In [1]: import numpy as np

In [2]: import numpy.linalg as la

In [3]: np.set_printoptions(suppress=True, linewidth=160)

In [4]: tidy = lambda a: np.round(a, 3) + 0

In [5]: data = np.load("sample0.npy")

In [6]: data
Out[6]: 
array([[-0.72, -0.52,  0.  ],
       [-1.44, -1.04,  0.  ]])

In [7]: Uu, sv, vt = la.svd(data)

In [8]: evecs = vt[:(sv > 1e-8).sum()]

In [9]: rng = np.random.default_rng(14703)

In [10]: x = data[0] + -2 * data[1] + rng.integers(2) * np.eye(3)[1]

In [11]: x
Out[11]: array([2.16, 2.56, 0.  ])

In [12]: np.allclose(evecs.T @ evecs @ x, x)
Out[12]: False

In [13]: tidy(np.diag(evecs.T @ evecs))
Out[13]: array([0.657, 0.343, 0.   ])

In [14]: np.argsort(-la.norm(data, axis=0).round(6), kind="stable")[:3]
Out[14]: array([0, 1, 2])

In [15]: la.cond(data) > 100
Out[15]: np.True_

In [16]: Uu, sv, vt = la.svd(data)

In [17]: tidy(sv)
Out[17]: array([1.986, 0.   ])

In [18]: Y = Uu[:, :1] @ np.diag(sv[:1]) @ vt[:1]

In [19]: tidy(np.abs(data - Y).max())
Out[19]: np.float64(0.0)

In [20]: tidy(la.norm(data - Y, 2)), tidy(sv[1])
Out[20]: (np.float64(0.0), np.float64(0.0))

In [21]: tidy(la.norm(data - Y) / la.norm(data))
Out[21]: np.float64(0.0)

In [22]: Y = data / np.sqrt((data ** 2).mean(axis=1, keepdims=True))

In [23]: la.matrix_rank(Y) == la.matrix_rank(data)
Out[23]: np.True_

In [24]: tidy(data - data.mean(axis=1, keepdims=True))
Out[24]: 
array([[-0.307, -0.107,  0.413],
       [-0.613, -0.213,  0.827]])

In [25]: la.matrix_rank(data - data.mean(axis=1, keepdims=True))
Out[25]: np.int64(1)

In [26]: tidy(Y[1])
Out[26]: array([-1.404, -1.014,  0.   ])

In [27]: tidy(np.trace(la.pinv(data) @ data))
Out[27]: np.float64(1.0)

In [28]: np.allclose(data[:-1].T @ la.lstsq(data[:-1].T, data[-1])[0], data[-1])
Out[28]: True

In [29]: np.abs(np.diag(la.qr(data)[1])) > 1e-9
Out[29]: array([ True, False])

In [30]: try:
    ...:     la.inv(data)
    ...: except la.LinAlgError as e:
    ...:     print("failed:", e)
    ...: 
failed: Last 2 dimensions of the array must be square

In [31]: F = np.loadtxt("out15.csv", delimiter=",")

In [32]: F
Out[32]: 
array([[1.   , 0.   , 0.   , 0.   ],
       [0.333, 0.667, 0.   , 0.   ],
       [0.   , 0.   , 0.667, 0.333],
       [0.5  , 0.   , 0.   , 0.5  ]])

In [33]: tidy(la.eigvals(F).sum().real)
Out[33]: np.float64(2.834)

In [34]: tidy(np.einsum("ij,ji->", F, F))
Out[34]: np.float64(2.14)

In [35]: tidy(la.eigvals(F))
Out[35]: array([0.667, 0.5  , 0.667, 1.   ])

In [36]: F.sum(axis=1)
Out[36]: array([1., 1., 1., 1.])

In [37]: F @ np.ones(4)
Out[37]: array([1., 1., 1., 1.])

In [38]: tidy(la.matrix_power(F, 100))
Out[38]: 
array([[1., 0., 0., 0.],
       [1., 0., 0., 0.],
       [1., 0., 0., 0.],
       [1., 0., 0., 0.]])

In [39]: pr = np.eye(4)[1]

In [40]: for _ in range(7):
    ...:     pr = pr @ F
    ...:     print(pr.round(3))
    ...: 
[0.333 0.667 0.    0.   ]
[0.555 0.445 0.    0.   ]
[0.703 0.297 0.    0.   ]
[0.802 0.198 0.    0.   ]
[0.868 0.132 0.    0.   ]
[0.912 0.088 0.    0.   ]
[0.941 0.059 0.    0.   ]

In [41]: tidy(la.norm(F, 2))
Out[41]: np.float64(1.212)

In [42]: tidy(la.norm(F[3], 1)), tidy(la.norm(F[3], np.inf))
Out[42]: (np.float64(1.0), np.float64(0.5))

In [43]: tidy(la.norm(F, axis=0))
Out[43]: array([1.167, 0.667, 0.667, 0.601])

In [44]: la.norm(F, axis=1).argmax()
Out[44]: np.int64(0)

In [45]: Y = la.inv(F)

In [46]: tidy(Y)
Out[46]: 
array([[ 1.   ,  0.   ,  0.   ,  0.   ],
       [-0.499,  1.499,  0.   ,  0.   ],
       [ 0.499,  0.   ,  1.499, -0.999],
       [-1.   ,  0.   ,  0.   ,  2.   ]])

In [47]: tidy(la.det(F) * Y)
Out[47]: 
array([[ 0.222,  0.   ,  0.   ,  0.   ],
       [-0.111,  0.334,  0.   ,  0.   ],
       [ 0.111,  0.   ,  0.334, -0.222],
       [-0.222,  0.   ,  0.   ,  0.445]])

In [48]: np.allclose(Y, F.T)
Out[48]: False

In [49]: C2 = F.T @ F

In [50]: tidy(np.diag(C2))
Out[50]: array([1.361, 0.445, 0.445, 0.361])

In [51]: tidy(la.eigvalsh(C2)[::-1])
Out[51]: array([1.468, 0.607, 0.397, 0.14 ])

In [52]: tidy(np.trace(C2)), tidy((F ** 2).sum())
Out[52]: (np.float64(2.612), np.float64(2.612))

In [53]: tidy(la.svd(F, compute_uv=False) ** 2)
Out[53]: array([1.468, 0.607, 0.397, 0.14 ])

In [54]: la.matrix_rank(C2)
Out[54]: np.int64(4)

In [55]: np.allclose(C2, C2.T)
Out[55]: True

In [56]: A = np.load("run5.npy")

In [57]: A
Out[57]: 
array([[-2.,  1.,  1.,  1.],
       [ 1., -2.,  1.,  1.],
       [ 1.,  1., -2.,  1.],
       [ 1.,  1.,  1., -2.]])

In [58]: ev, evecs = la.eigh(A)

In [59]: x = np.array([-4, -2, 0, 3])

In [60]: tidy(evecs * np.maximum(ev, 0) @ evecs.T)
Out[60]: 
array([[0.25, 0.25, 0.25, 0.25],
       [0.25, 0.25, 0.25, 0.25],
       [0.25, 0.25, 0.25, 0.25],
       [0.25, 0.25, 0.25, 0.25]])

In [61]: tidy(la.eigvalsh(A[1:, 1:]))
Out[61]: array([-3., -3.,  0.])

In [62]: tidy(x @ A @ x / (x @ x)), tidy(ev[0]), tidy(ev[-1])
Out[62]: (np.float64(-2.69), np.float64(-3.0), np.float64(1.0))

In [63]: tidy(evecs * np.abs(ev) @ evecs.T)
Out[63]: 
array([[ 2.5, -0.5, -0.5, -0.5],
       [-0.5,  2.5, -0.5, -0.5],
       [-0.5, -0.5,  2.5, -0.5],
       [-0.5, -0.5, -0.5,  2.5]])

In [64]: (np.sign(evecs[:, -1].round(6)) == np.sign(evecs[0, -1].round(6))).astype(int)
Out[64]: array([1, 1, 1, 1])

In [65]: np.allclose(A @ A.T, A.T @ A)
Out[65]: True

In [66]: np.fft.fft(A[0])
Out[66]: array([ 1.+0.j, -3.+0.j, -3.+0.j, -3.+0.j])

In [67]: np.sort(np.abs(np.fft.fft(A[0]))), tidy(np.sort(la.svd(A, compute_uv=False)))
Out[67]: (array([1., 3., 3., 3.]), array([1., 3., 3., 3.]))

In [68]: A @ np.ones(4)
Out[68]: array([1., 1., 1., 1.])

In [69]: M = np.loadtxt("dump.csv", delimiter=",")

In [70]: M
Out[70]: 
array([[-0.144,  2.841,  1.965],
       [-0.125,  3.039,  1.993],
       [ 0.128,  2.963,  1.942],
       [ 0.007,  3.213,  1.815],
       [ 0.048,  2.949,  1.96 ],
       [ 0.024,  3.106,  2.192],
       [-0.029,  2.939,  2.06 ],
       [ 0.001,  2.893,  1.986],
       [ 0.006,  3.114,  0.082],
       [ 0.109,  3.176, -0.011],
       [ 0.02 ,  2.982,  0.074],
       [ 0.181,  2.919, -0.005],
       [ 0.192,  3.006,  0.097],
       [-0.135,  2.862, -0.01 ],
       [-0.041,  3.057, -0.021],
       [-0.139,  3.011, -0.153],
       [-0.059,  0.028,  1.93 ],
       [-0.086,  0.076,  1.936],
       [ 0.131,  0.082,  2.06 ],
       [ 0.16 , -0.06 ,  2.116],
       [ 0.002,  0.055,  2.054],
       [-0.111, -0.035,  1.846],
       [-0.021,  0.098,  1.902],
       [-0.206, -0.002,  2.019]])

In [71]: Uu, sv, vt = la.svd(M)

In [72]: tidy(sv)
Out[72]: array([12.925,  6.393,  0.528])

In [73]: Y = Uu[:, :2] @ np.diag(sv[:2]) @ vt[:2]

In [74]: la.matrix_rank(M, rtol=0.05)
Out[74]: np.int64(2)

In [75]: la.matrix_rank(Y)
Out[75]: np.int64(2)

In [76]: tidy(np.abs(M - Y).max())
Out[76]: np.float64(0.187)

In [77]: x = np.array([0, 0, 2])

In [78]: y = M @ x

In [79]: tidy(la.solve(M.T @ M, M.T @ y))
Out[79]: array([0., 0., 2.])

In [80]: tidy(la.lstsq(M, y)[0])
Out[80]: array([0., 0., 2.])

In [81]: y = y + 0.02 * rng.normal(size=24)

In [82]: tidy(y)
Out[82]: 
array([ 3.9  ,  3.981,  3.865,  3.598,  3.941,  4.36 ,  4.115,  3.945,  0.173, -0.009,  0.131,  0.   ,  0.195, -0.027, -0.058, -0.342,  3.874,  3.841,  4.118,
        4.173,  4.102,  3.664,  3.782,  4.042])

In [83]: beta, *_ = la.lstsq(M, y)

In [84]: tidy(beta)
Out[84]: array([ 0.017, -0.001,  1.993])

In [85]: tidy(M.T @ (y - M @ beta))
Out[85]: array([0., 0., 0.])

In [86]: idx = M[:, 1] > np.median(M[:, 1])

In [87]: f = M[idx].mean(axis=0) - M[~idx].mean(axis=0)

In [88]: ((M - M.mean(axis=0)) @ f > 0).astype(int)
Out[88]: array([1, 1, 1, 1, 1, 1, 1, 1, 1, 1, 1, 1, 1, 1, 1, 1, 0, 0, 0, 0, 0, 0, 0, 0])

In [89]: np.argsort(-np.abs(f).round(6), kind="stable")
Out[89]: array([1, 2, 0])

In [90]: Xs = M - M.mean(axis=0)

In [91]: evecs = la.svd(Xs)[2][:2]

In [92]: Y = Xs - Xs @ evecs.T @ evecs

In [93]: tidy((Xs @ evecs.T).std(axis=0))
Out[93]: array([1.511, 0.754])

In [94]: tidy(la.norm(Y) / la.norm(Xs))
Out[94]: np.float64(0.064)

In [95]: tidy(np.diag(evecs.T @ evecs))
Out[95]: array([0., 1., 1.])

In [96]: hat = M @ la.solve(M.T @ M, M.T)

In [97]: tidy(hat @ M[:, 1])
Out[97]: 
array([ 2.841,  3.039,  2.963,  3.213,  2.949,  3.106,  2.939,  2.893,  3.114,  3.176,  2.982,  2.919,  3.006,  2.862,  3.057,  3.011,  0.028,  0.076,  0.082,
       -0.06 ,  0.055, -0.035,  0.098, -0.002])

In [98]: tidy(la.eigvalsh(hat))
Out[98]: array([0., 0., 0., 0., 0., 0., 0., 0., 0., 0., 0., 0., 0., 0., 0., 0., 0., 0., 0., 0., 0., 1., 1., 1.])

In [99]: np.allclose(hat @ hat, hat)
Out[99]: True

In [100]: feats = np.maximum(np.array([[1, 0, 2],
     ...:     [1, 0, 0],
     ...:     [0, 2, 1],
     ...:     [1, 1, 2],
     ...:     [1, 1, 0],
     ...:     [0, 1, 1],
     ...:     [0, 2, 0],
     ...:     [0, 2, 1],
     ...:     [1, 2, 1],
     ...:     [1, 1, 2],
     ...:     [1, 2, 2],
     ...:     [0, 0, 2],
     ...:     [0, 2, 1],
     ...:     [0, 1, 1],
     ...:     [2, 0, 0],
     ...:     [1, 1, 0],
     ...:     [1, 0, 1]]) @ np.array([[-2, 0, -1, 0], [0, -2, -1, 2], [0, 2, -2, 1]]) + np.array([7, 1, 5, 2]), 0)

In [101]: feats
Out[101]: 
array([[5, 5, 0, 4],
       [5, 1, 4, 2],
       [7, 0, 1, 7],
       [5, 3, 0, 6],
       [5, 0, 3, 4],
       [7, 1, 2, 5],
       [7, 0, 3, 6],
       [7, 0, 1, 7],
       [5, 0, 0, 7],
       [5, 3, 0, 6],
       [5, 1, 0, 8],
       [7, 5, 1, 4],
       [7, 0, 1, 7],
       [7, 1, 2, 5],
       [3, 1, 3, 2],
       [5, 0, 3, 4],
       [5, 3, 2, 3]])

In [102]: # row 7 repeats row 2

In [103]: Y = np.c_[feats[:, :3] @ np.array([[2, -2, -1], [-2, 0, -2], [0, 0, 2]]), np.array([0, -3, 0, -3, 1, 3, 0, 0, 1, 1, 3, 0, -3, 1, 1, -3, 2])]

In [104]: Y
Out[104]: 
array([[  0, -10, -15,   0],
       [  8, -10,   1,  -3],
       [ 14, -14,  -5,   0],
       [  4, -10, -11,  -3],
       [ 10, -10,   1,   1],
       [ 12, -14,  -5,   3],
       [ 14, -14,  -1,   0],
       [ 14, -14,  -5,   0],
       [ 10, -10,  -5,   1],
       [  4, -10, -11,   1],
       [  8, -10,  -7,   3],
       [  4, -14, -15,   0],
       [ 14, -14,  -5,  -3],
       [ 12, -14,  -5,   1],
       [  4,  -6,   1,   1],
       [ 10, -10,   1,  -3],
       [  4, -10,  -7,   2]])

In [105]: la.matrix_rank(Y)
Out[105]: np.int64(4)

In [106]: tidy(la.norm(la.qr(feats)[0].T @ Y, axis=0) ** 2 / ((Y ** 2).sum(axis=0) + 1e-12))
Out[106]: array([1.   , 1.   , 1.   , 0.034])

In [107]: la.matrix_rank(np.c_[feats, Y])
Out[107]: np.int64(5)

In [108]: def softmax(z):
     ...:     e = np.exp(z - z.max(axis=-1, keepdims=True))
     ...:     return e / e.sum(axis=-1, keepdims=True)
     ...: 

In [109]: tidy(softmax(10 * Y[3]))
Out[109]: array([1., 0., 0., 0.])

In [110]: scores = Y @ Y.T / np.sqrt(4)

In [111]: softmax(scores).round(6).argmax(axis=1)
Out[111]: array([11, 12,  2, 11,  6,  2,  2,  2,  2, 11,  2, 11, 12,  2,  6, 12, 11])
